$ ipython --no-banner

In [1]: import numpy as np

In [2]: import numpy.linalg as la

In [3]: np.set_printoptions(precision=2, suppress=True, linewidth=120)

In [4]: J = np.array([[1, 0, 0], [0, 1, 0], [3, 2, 1]])

In [5]: Q, Rm = la.qr(J)

In [6]: Rm
Out[6]: 
array([[-3.16, -1.9 , -0.95],
       [ 0.  , -1.18, -0.17],
       [ 0.  ,  0.  ,  0.27]])

In [7]: round(np.trace(Q @ Q.T), 2)
Out[7]: np.float64(3.0)

In [8]: B = np.array([[1, 0], [1, 3]])

In [9]: A = np.tile(B, (2, 2))

In [10]: A
Out[10]: 
array([[1, 0, 1, 0],
       [1, 3, 1, 3],
       [1, 0, 1, 0],
       [1, 3, 1, 3]])

In [11]: # rows and columns are dependent

In [12]: np.round(A @ la.pinv(A) @ A, 2) + 0
Out[12]: 
array([[1., 0., 1., 0.],
       [1., 3., 1., 3.],
       [1., 0., 1., 0.],
       [1., 3., 1., 3.]])

In [13]: np.allclose(A[:-1].T @ la.lstsq(A[:-1].T, A[-1])[0], A[-1])
Out[13]: True

In [14]: la.lstsq(A[:-1].T, A[-1])[2]
Out[14]: np.int32(2)

In [15]: rng = np.random.default_rng(71006)

In [16]: idx = rng.permutation(4)

In [17]: idx
Out[17]: array([1, 2, 0, 3])

In [18]: B = A[idx][:, idx]

In [19]: np.allclose(B, A)
Out[19]: False

In [20]: np.round(np.sort(np.abs(la.eigvals(B))), 2) + 0
Out[20]: array([0., 0., 2., 6.])

In [21]: round(la.det(B), 2), np.round(la.det(A[idx]), 2)
Out[21]: (np.float64(0.0), np.float64(0.0))

In [22]: B
Out[22]: 
array([[3, 1, 1, 3],
       [0, 1, 1, 0],
       [0, 1, 1, 0],
       [3, 1, 1, 3]])

In [23]: np.diag(B)
Out[23]: array([3, 1, 1, 3])

In [24]: r = la.matrix_rank(B)

In [25]: r
Out[25]: np.int64(2)

In [26]: N = la.svd(B)[2][r:].T

In [27]: la.matrix_rank(B.T @ B), la.matrix_rank(B @ B.T)
Out[27]: (np.int64(2), np.int64(2))

In [28]: [int(la.matrix_rank(np.delete(B, i, axis=0))) for i in range(4)]
Out[28]: [2, 2, 2, 2]

In [29]: np.round(B @ N, 2) + 0
Out[29]: 
array([[0., 0.],
       [0., 0.],
       [0., 0.],
       [0., 0.]])

In [30]: left, sigma, Vh = la.svd(A)

In [31]: np.argmax(sigma[:-1] / (sigma[1:] + 1e-6)) + 1
Out[31]: np.int64(2)

In [32]: B = left[:, :2] @ np.diag(sigma[:2]) @ Vh[:2]

In [33]: la.matrix_rank(B)
Out[33]: np.int64(2)

In [34]: np.round(la.norm(A - B, 2), 2), round(sigma[2], 2)
Out[34]: (np.float64(0.0), np.float64(0.0))

In [35]: la.matrix_rank(A, rtol=0.05)
Out[35]: np.int64(2)

In [36]: f = np.array([3, 1])

In [37]: np.array([np.convolve(row, f, "same") for row in J])
Out[37]: 
array([[3, 1, 0],
       [0, 3, 1],
       [9, 9, 5]])

In [38]: np.cross(J[0, :3], J[1, :3])
Out[38]: array([0, 0, 1])

In [39]: np.polyval(f, J[0])
Out[39]: array([4, 1, 1])

In [40]: data = np.vander(np.arange(3) - 1, 4, increasing=True)

In [41]: data
Out[41]: 
array([[ 1, -1,  1, -1],
       [ 1,  0,  0,  0],
       [ 1,  1,  1,  1]])

In [42]: # column 3 repeats column 1

In [43]: B = data[0, 0] * data[1:] - np.outer(data[1:, 0], data[0])

In [44]: B
Out[44]: 
array([[ 0,  1, -1,  1],
       [ 0,  2,  0,  2]])

In [45]: data[:, 0] / data[0, 0]
Out[45]: array([1., 1., 1.])

In [46]: np.flatnonzero(~B.round(6).any(axis=1))
Out[46]: array([], dtype=int64)

In [47]: la.matrix_rank(B), la.matrix_rank(data)
Out[47]: (np.int64(2), np.int64(3))

In [48]: gram = data.T @ data

In [49]: la.svd(data, compute_uv=False) ** 2
Out[49]: array([4.56, 4.  , 0.44])

In [50]: la.eigvalsh(gram)[::-1]
Out[50]: array([4.56, 4.  , 0.44, 0.  ])

In [51]: la.matrix_rank(gram)
Out[51]: np.int64(3)

In [52]: np.trace(gram), (data ** 2).sum()
Out[52]: (np.int64(9), np.int64(9))

In [53]: (data @ data.T).shape
Out[53]: (3, 3)
